$ python -q
>>> import numpy as np
>>> from numpy import linalg as LA
>>> np.set_printoptions(precision=1, suppress=True, linewidth=200, sign=" ")
>>> rng = np.random.default_rng(76348)
>>> theta = np.sort(rng.uniform(-2, 2, 13))
>>> M = np.c_[theta, theta ** 2, theta ** 3] @ np.array([[5, -9, -5, -2], [-3, -6, -3, -7], [7, -6, 2, -8]])
>>> M
array([[-70.5,  37.8, -15.7,  34.8],
       [-63.8,  34.1, -13.7,  30.4],
       [-52.2,  27.8, -10.2,  22.9],
       [-27.5,  15. ,  -3.1,   8.6],
       [-17. ,   9.9,  -0.4,   3.8],
       [-10.9,   7.1,   0.8,   1.6],
       [ -9.3,   6.3,   1.1,   1.2],
       [ -2.5,   2.7,   1.3,   0.2],
       [ -1.8,   2.2,   1.1,   0.2],
       [  0.4,  -0.7,  -0.4,  -0.2],
       [  1.4,  -3.4,  -1.7,  -1.4],
       [  4.7, -12. ,  -4.5,  -8.2],
       [ 43.2, -75.1,  -6.9, -78.2]])
>>> # looks like rank 3
>>> LA.matrix_rank(M, rtol=0.1)
np.int64(2)
>>> np.argsort(-LA.norm(M, axis=0).round(6), kind="stable")[:3]
array([ 0,  1,  3])
>>> [round(float(x), 1) for x in LA.svd(M, compute_uv=False)[:3]]
[175.7, 55.5, 10.9]
>>> E = np.load("a.npy")
>>> print(E)
[[-0.8 -1.7 -0.9 -1.3]
 [ 0.1  2.   1.  -0.5]
 [-0.2  1.3 -0.7  0.8]
 [ 0.5 -0.5 -1.1  0.4]
 [ 0.9  2.   0.1  3.9]
 [ 0.4 -0.4 -1.1 -1.3]
 [ 2.6 -1.5 -4.1  6.6]
 [ 0.5  0.9 -2.2  1.2]
 [-0.3 -1.2 -0.4 -1.2]
 [-1.1 -1.2  0.8 -3.3]
 [ 0.9  0.2 -0.7  1.4]]
>>> print(np.unique(M.round(6), axis=0).shape)
(13, 4)
>>> M @ LA.pinv(M) @ M
array([[-70.5,  37.8, -15.7,  34.8],
       [-63.8,  34.1, -13.7,  30.4],
       [-52.2,  27.8, -10.2,  22.9],
       [-27.5,  15. ,  -3.1,   8.6],
       [-17. ,   9.9,  -0.4,   3.8],
       [-10.9,   7.1,   0.8,   1.6],
       [ -9.3,   6.3,   1.1,   1.2],
       [ -2.5,   2.7,   1.3,   0.2],
       [ -1.8,   2.2,   1.1,   0.2],
       [  0.4,  -0.7,  -0.4,  -0.2],
       [  1.4,  -3.4,  -1.7,  -1.4],
       [  4.7, -12. ,  -4.5,  -8.2],
       [ 43.2, -75.1,  -6.9, -78.2]])
>>> round(float(np.trace(LA.pinv(M) @ M)), 1)
3.0
>>> print(LA.lstsq(M[:-1].T, M[-1])[2])
3
>>> cov = np.cov(E, rowvar=False)
>>> np.median(E, axis=0)
array([ 0.4, -0.4, -0.7,  0.4])
>>> np.argsort(-E.std(axis=0).round(6), kind="stable")
array([ 3,  2,  1,  0])
>>> E.std(axis=0)
array([ 0.9,  1.3,  1.3,  2.6])
>>> LA.eigvalsh(cov)[::-1]
array([ 9.4,  2.5,  0.4,  0.1])
